$ python3 -q
>>> import numpy as np
>>> from numpy import linalg as LA
>>> np.set_printoptions(precision=3, suppress=True, linewidth=160, floatmode="fixed")
>>> W0 = np.load("data.npy")
>>> W0
array([[  9, -15,  15, -12,   6, -12,   0,   9,  12],
       [-15,  34, -31,  35,  -4,   5,  -9, -15, -17],
       [ 15, -31,  29, -30,   6, -10,   6,  15,  18],
       [-12,  35, -30,  41,   2,  -9, -15, -12, -11],
       [  6,  -4,   6,   2,   8, -18,  -6,   6,  10],
       [-12,   5, -10,  -9, -18,  41,  15, -12, -21],
       [  0,  -9,   6, -15,  -6,  15,   9,   0,  -3],
       [  9, -15,  15, -12,   6, -12,   0,   9,  12],
       [ 12, -17,  18, -11,  10, -21,  -3,  12,  17]])
>>> # rows and columns are dependent
>>> Uu, sv, Vt = LA.svd(W0)
>>> V = Vt[:(sv > 1e-8).sum()]
>>> rng = np.random.default_rng(136)
>>> x0 = W0[2] + 5 * W0[1] + rng.integers(2) * np.eye(9)[0]
>>> x0
array([ -59.000,  139.000, -126.000,  145.000,  -14.000,   15.000,  -39.000,  -60.000,  -67.000])
>>> LA.matrix_rank(np.vstack([W0, x0]))
np.int64(3)
>>> np.diag(V.T @ V)
array([0.077, 0.279, 0.231, 0.397, 0.103, 0.549, 0.121, 0.077, 0.166])
>>> LA.cond(W0) > 100
np.True_
>>> [round(float(x), 3) for x in LA.svd(W0, compute_uv=False)[:3]]
[125.909, 71.091, 0.0]
>>> np.round(LA.norm(W0, 2) / LA.norm(W0), 3)
np.float64(0.871)
>>> LA.matrix_rank(W0, rtol=0.1)
np.int64(2)
>>> x0 = np.array([3, 0, 3, 1, 3, 2, 3, 3, 0])
>>> W0 @ x0
array([  81, -177,  163, -178,   26,  -38,   42,   81,   94])
>>> LA.norm(W0 @ x0) <= LA.norm(W0, 2) * LA.norm(x0) + 1e-9
np.True_
>>> W0 @ np.eye(9)[5]
array([-12.000,   5.000, -10.000,  -9.000, -18.000,  41.000,  15.000, -12.000, -21.000])
>>> np.sign((W0 @ x0).round(6))
array([ 1, -1,  1, -1,  1, -1,  1,  1,  1])
>>> W0 * x0
array([[ 27,   0,  45, -12,  18, -24,   0,  27,   0],
       [-45,   0, -93,  35, -12,  10, -27, -45,   0],
       [ 45,   0,  87, -30,  18, -20,  18,  45,   0],
       [-36,   0, -90,  41,   6, -18, -45, -36,   0],
       [ 18,   0,  18,   2,  24, -36, -18,  18,   0],
       [-36,   0, -30,  -9, -54,  82,  45, -36,   0],
       [  0,   0,  18, -15, -18,  30,  27,   0,   0],
       [ 27,   0,  45, -12,  18, -24,   0,  27,   0],
       [ 36,   0,  54, -11,  30, -42,  -9,  36,   0]])
>>> w1 = np.array([[4, 2, 1],
...     [4, 5, 5],
...     [0, 5, 4],
...     [3, 1, 4],
...     [5, 0, 2],
...     [3, 3, 2],
...     [0, 2, 3],
...     [3, 2, 2],
...     [1, 4, 3]])
>>> b = np.array([-9, -5, 6])
>>> hid = np.maximum(W0 @ w1 + b, 0)
>>> (hid > 0).mean(axis=0)
array([0.333, 0.667, 0.444])
>>> hid
array([[  0,  31,   0],
       [105,   0,  71],
       [  0,  69,   0],
       [142,   0,  97],
       [ 19,   5,  28],
       [  0,   0,   0],
       [  0,  16,   0],
       [  0,  31,   0],
       [  0,  36,   5]])
>>> C = np.array([[1, -1, 2], [0, -2, 1], [0, 0, 1]])
>>> (hid @ C).round(6).argmax(axis=1)
array([2, 2, 2, 2, 2, 0, 2, 2, 2])
